>>> import numpy as np
>>> import numpy.linalg as la
>>> np.set_printoptions(suppress=True, linewidth=200)
>>> rnd = lambda a: np.round(a, 2) + 0
>>> J = np.loadtxt("a.csv", delimiter=",")
>>> rnd(J)
array([[ 1.  ,  0.  ,  0.  ,  0.  ,  0.  ,  0.  ,  0.  ],
       [ 0.  ,  0.71,  0.  ,  0.  , -0.71,  0.  ,  0.  ],
       [ 0.  ,  0.  ,  1.  ,  0.  ,  0.  ,  0.  ,  0.  ],
       [ 0.  ,  0.  ,  0.  ,  1.  ,  0.  ,  0.  ,  0.  ],
       [ 0.  ,  0.71,  0.  ,  0.  ,  0.71,  0.  ,  0.  ],
       [ 0.  ,  0.  ,  0.  ,  0.  ,  0.  ,  1.  ,  0.  ],
       [ 0.  ,  0.  ,  0.  ,  0.  ,  0.  ,  0.  ,  1.  ]])
>>> # 6 groups of indices that never mix
>>> (J != 0).astype(int)
array([[1, 0, 0, 0, 0, 0, 0],
       [0, 1, 0, 0, 1, 0, 0],
       [0, 0, 1, 0, 0, 0, 0],
       [0, 0, 0, 1, 0, 0, 0],
       [0, 1, 0, 0, 1, 0, 0],
       [0, 0, 0, 0, 0, 1, 0],
       [0, 0, 0, 0, 0, 0, 1]])
>>> rnd(la.det(J))
np.float64(1.0)
>>> np.flatnonzero(la.matrix_power((J != 0) + (J.T != 0) + np.eye(7), 7)[3])
array([3])
>>> rnd(J @ J)
array([[ 1.,  0.,  0.,  0.,  0.,  0.,  0.],
       [ 0.,  0.,  0.,  0., -1.,  0.,  0.],
       [ 0.,  0.,  1.,  0.,  0.,  0.,  0.],
       [ 0.,  0.,  0.,  1.,  0.,  0.,  0.],
       [ 0.,  1.,  0.,  0.,  0.,  0.,  0.],
       [ 0.,  0.,  0.,  0.,  0.,  1.,  0.],
       [ 0.,  0.,  0.,  0.,  0.,  0.,  1.]])
>>> (la.matrix_power((J != 0) + (J.T != 0) + np.eye(7), 7) > 0).astype(int)
array([[1, 0, 0, 0, 0, 0, 0],
       [0, 1, 0, 0, 1, 0, 0],
       [0, 0, 1, 0, 0, 0, 0],
       [0, 0, 0, 1, 0, 0, 0],
       [0, 1, 0, 0, 1, 0, 0],
       [0, 0, 0, 0, 0, 1, 0],
       [0, 0, 0, 0, 0, 0, 1]])
>>> rng = np.random.default_rng(25)
>>> labels = rng.permutation(7)
>>> labels
array([3, 2, 1, 5, 6, 0, 4])
>>> B = J[labels][:, labels]
>>> rnd(np.trace(B))
np.float64(6.41)
>>> rnd(B)
array([[ 1.  ,  0.  ,  0.  ,  0.  ,  0.  ,  0.  ,  0.  ],
       [ 0.  ,  1.  ,  0.  ,  0.  ,  0.  ,  0.  ,  0.  ],
       [ 0.  ,  0.  ,  0.71,  0.  ,  0.  ,  0.  , -0.71],
       [ 0.  ,  0.  ,  0.  ,  1.  ,  0.  ,  0.  ,  0.  ],
       [ 0.  ,  0.  ,  0.  ,  0.  ,  1.  ,  0.  ,  0.  ],
       [ 0.  ,  0.  ,  0.  ,  0.  ,  0.  ,  1.  ,  0.  ],
       [ 0.  ,  0.  ,  0.71,  0.  ,  0.  ,  0.  ,  0.71]])
>>> np.allclose(B, J)
False
>>> B = J / la.norm(J, axis=1, keepdims=True)
>>> cov = B @ B.T
>>> (np.abs(cov) > 0.9).astype(int)
array([[1, 0, 0, 0, 0, 0, 0],
       [0, 1, 0, 0, 0, 0, 0],
       [0, 0, 1, 0, 0, 0, 0],
       [0, 0, 0, 1, 0, 0, 0],
       [0, 0, 0, 0, 1, 0, 0],
       [0, 0, 0, 0, 0, 1, 0],
       [0, 0, 0, 0, 0, 0, 1]])
>>> rnd(cov)
array([[1., 0., 0., 0., 0., 0., 0.],
       [0., 1., 0., 0., 0., 0., 0.],
       [0., 0., 1., 0., 0., 0., 0.],
       [0., 0., 0., 1., 0., 0., 0.],
       [0., 0., 0., 0., 1., 0., 0.],
       [0., 0., 0., 0., 0., 1., 0.],
       [0., 0., 0., 0., 0., 0., 1.]])
>>> rnd(la.norm(B, axis=1))
array([1., 1., 1., 1., 1., 1., 1.])
>>> np.degrees(np.arccos(np.clip(cov[3, 5], -1, 1)))
np.float64(90.0)
>>> cov = J.T @ J
>>> np.trace(cov), (J ** 2).sum()
(np.float64(7.0), np.float64(7.0))
>>> rnd(la.svd(J, compute_uv=False) ** 2)
array([1., 1., 1., 1., 1., 1., 1.])
>>> np.diag(cov)
array([1., 1., 1., 1., 1., 1., 1.])
>>> (J @ J.T).shape
(7, 7)
>>> A = np.array([[0, 0, 0, 0], [0, 0, 0, 0], [0, 1, 1, 0], [0, 1, 1, 0]])
>>> # 2 groups of indices that never mix
>>> P = np.triu(np.array([[-2, -2, 2, 2], [0, 0, 0, 2], [-2, -1, -2, -2], [1, 1, 1, -1]]), 1) + np.eye(4)
>>> B = P @ A @ la.inv(P)
>>> la.matrix_rank(B)
np.int64(1)
>>> rnd(la.det(B))
np.float64(0.0)
>>> np.trace(B), np.trace(A)
(np.float64(1.0), np.int64(1))
>>> B
array([[ 0.,  4.,  4.,  0.],
       [ 0.,  2.,  2.,  0.],
       [ 0., -1., -1.,  0.],
       [ 0.,  1.,  1.,  0.]])
>>> np.poly(B)
array([ 1., -1.,  0.,  0.,  0.])
>>> np.flatnonzero(la.matrix_power((A != 0) + (A.T != 0) + np.eye(4), 4)[0])
array([0])
>>> A @ A
array([[0, 0, 0, 0],
       [0, 0, 0, 0],
       [0, 1, 1, 0],
       [0, 1, 1, 0]])
>>> (A != 0).astype(int)
array([[0, 0, 0, 0],
       [0, 0, 0, 0],
       [0, 1, 1, 0],
       [0, 1, 1, 0]])
>>> (la.matrix_power((A != 0) + (A.T != 0) + np.eye(4), 4) > 0).astype(int)
array([[1, 0, 0, 0],
       [0, 1, 1, 1],
       [0, 1, 1, 1],
       [0, 1, 1, 1]])
>>> rnd(np.sort(la.eigvals(A).real))
array([0., 0., 0., 1.])
>>> mat = np.load("arr.npy")
>>> mat
array([[ 0,  8,  8,  9, -2,  1, -5],
       [ 0,  0,  6,  9, -5,  4,  3],
       [ 0,  0,  0, -8,  3,  1, -2],
       [ 0,  0,  0,  0, -2,  0, -7],
       [ 0,  0,  0,  0,  0, -9, -1],
       [ 0,  0,  0,  0,  0,  0,  5],
       [ 0,  0,  0,  0,  0,  0,  0]])
>>> # null space of dimension 1
>>> la.lstsq(mat[:-1].T, mat[-1])[2]
np.int32(6)
>>> np.allclose(mat[:-1].T @ la.lstsq(mat[:-1].T, mat[-1])[0], mat[-1])
True
>>> np.unique(mat.round(6), axis=0).shape
(7, 7)
>>> arr = np.load("out1.npy")
>>> arr
array([[ 0,  0,  0],
       [-3,  2,  0],
       [ 1,  0, -2]])
>>> # null space of dimension 1
>>> rk = la.matrix_rank(arr)
>>> rk
np.int64(2)
>>> null = la.svd(arr)[2][rk:].T
>>> la.matrix_rank(arr.T @ arr), la.matrix_rank(arr @ arr.T)
(np.int64(2), np.int64(2))
>>> rnd(null @ null.T)
array([[0.29, 0.43, 0.14],
       [0.43, 0.64, 0.21],
       [0.14, 0.21, 0.07]])
>>> null.shape
(3, 1)
>>> rnd(null[:, 0] / null[np.abs(null[:, 0]).round(6).argmax(), 0])
array([0.67, 1.  , 0.33])
>>> rnd(arr @ null)
array([[0.],
       [0.],
       [0.]])
>>> Uu, sig, Vh = la.svd(arr)
>>> V = Vh[:(sig > 1e-8).sum()]
>>> x0 = arr[0] + 4 * arr[1] + rng.integers(2) * np.eye(3)[1]
>>> x0
array([-12.,   8.,   0.])
>>> np.allclose(V.T @ V @ x0, x0)
True
>>> B = arr + rng.integers(-2, 3, (3, 2)) @ rng.integers(-2, 3, (2, 3))
>>> B
array([[ 4,  0,  0],
       [ 1,  4,  2],
       [-3, -3, -5]])
>>> rnd(la.svd(B - arr, compute_uv=False))
array([8.21, 2.58, 0.  ])
>>> la.matrix_rank(B - arr, tol=1e-8)
np.int64(2)
>>> np.abs(B - arr).sum(axis=1)
array([ 4,  8, 10])
>>> x0 = np.array([-1, -3, -4])
>>> arr @ (2 * x0)
array([ 0, -6, 14])
>>> (arr * x0).sum(axis=1)
array([ 0, -3,  7])
>>> la.lstsq(arr[:-1].T, arr[-1])[2]
np.int32(1)
>>> rnd(arr @ la.pinv(arr) @ arr)
array([[ 0.,  0.,  0.],
       [-3.,  2.,  0.],
       [ 1.,  0., -2.]])
>>> np.unique(arr.round(6), axis=0).shape
(3, 3)
>>> rnd(np.trace(la.pinv(arr) @ arr))
np.float64(2.0)
>>> F = np.load("test3.npy")
>>> rnd(F)
array([[ 1.  ,  0.  ,  0.  ,  0.  ,  0.  ,  0.  ],
       [ 0.  ,  1.  ,  0.  ,  0.  ,  0.  ,  0.  ],
       [ 0.  ,  0.  , -0.5 ,  0.87,  0.  ,  0.  ],
       [ 0.  ,  0.  , -0.87, -0.5 ,  0.  ,  0.  ],
       [ 0.  ,  0.  ,  0.  ,  0.  ,  1.  ,  0.  ],
       [ 0.  ,  0.  ,  0.  ,  0.  ,  0.  ,  1.  ]])
>>> labels = rng.permutation(6)
>>> B = F[:, labels] * rng.choice([-1, 1], 6)
>>> rnd(B)
array([[ 0.  ,  0.  ,  0.  , -1.  ,  0.  ,  0.  ],
       [-1.  ,  0.  ,  0.  ,  0.  ,  0.  ,  0.  ],
       [ 0.  ,  0.87,  0.  ,  0.  ,  0.  , -0.5 ],
       [ 0.  , -0.5 ,  0.  ,  0.  ,  0.  , -0.87],
       [ 0.  ,  0.  ,  0.  ,  0.  ,  1.  ,  0.  ],
       [ 0.  ,  0.  ,  1.  ,  0.  ,  0.  ,  0.  ]])
>>> Uu, _, Vh = la.svd(F.T @ B)
>>> rnd(Uu @ Vh)
array([[ 0.,  0.,  0., -1.,  0.,  0.],
       [-1.,  0.,  0.,  0.,  0.,  0.],
       [ 0.,  0.,  0.,  0.,  0.,  1.],
       [ 0.,  1.,  0.,  0.,  0.,  0.],
       [ 0.,  0.,  0.,  0.,  1.,  0.],
       [ 0.,  0.,  1.,  0.,  0.,  0.]])
>>> labels
array([1, 3, 5, 0, 4, 2])
>>> rnd(la.lstsq(F, B)[0])
array([[ 0.,  0.,  0., -1.,  0.,  0.],
       [-1.,  0.,  0.,  0.,  0.,  0.],
       [ 0.,  0.,  0.,  0.,  0.,  1.],
       [ 0.,  1.,  0.,  0.,  0.,  0.],
       [ 0.,  0.,  0.,  0.,  1.,  0.],
       [ 0.,  0.,  1.,  0.,  0.,  0.]])
>>> Uu, sig = la.svd(B)
Traceback (most recent call last):
  File "<python-input-87>", line 1, in <module>
    Uu, sig = la.svd(B)
    ^^^^^^^
ValueError: too many values to unpack (expected 2)
>>> Uu, sig, Vh = la.svd(B, full_matrices=False)
>>> (sig > 1e-8).sum()
np.int64(6)
>>> rnd(Uu.T @ B @ Vh.T)
array([[1., 0., 0., 0., 0., 0.],
       [0., 1., 0., 0., 0., 0.],
       [0., 0., 1., 0., 0., 0.],
       [0., 0., 0., 1., 0., 0.],
       [0., 0., 0., 0., 1., 0.],
       [0., 0., 0., 0., 0., 1.]])
>>> rnd(Uu.T @ Uu)
array([[1., 0., 0., 0., 0., 0.],
       [0., 1., 0., 0., 0., 0.],
       [0., 0., 1., 0., 0., 0.],
       [0., 0., 0., 1., 0., 0.],
       [0., 0., 0., 0., 1., 0.],
       [0., 0., 0., 0., 0., 1.]])
>>> Uu.shape, sig.shape, Vh.shape
((6, 6), (6,), (6, 6))
>>> rnd(np.sqrt((sig ** 2).sum())), rnd(la.norm(B))
(np.float64(2.45), np.float64(2.45))
>>> rnd(sig / sig[0])
array([1., 1., 1., 1., 1., 1.])
>>> rnd(np.cumsum(sig ** 2) / np.sum(sig ** 2))
array([0.17, 0.33, 0.5 , 0.67, 0.83, 1.  ])
>>> Vh @ Vh.T
array([[1., 0., 0., 0., 0., 0.],
       [0., 1., 0., 0., 0., 0.],
       [0., 0., 1., 0., 0., 0.],
       [0., 0., 0., 1., 0., 0.],
       [0., 0., 0., 0., 1., 0.],
       [0., 0., 0., 0., 0., 1.]])
>>> rnd(sig)
array([1., 1., 1., 1., 1., 1.])
>>> np.allclose(Uu * sig @ Vh, B)
True
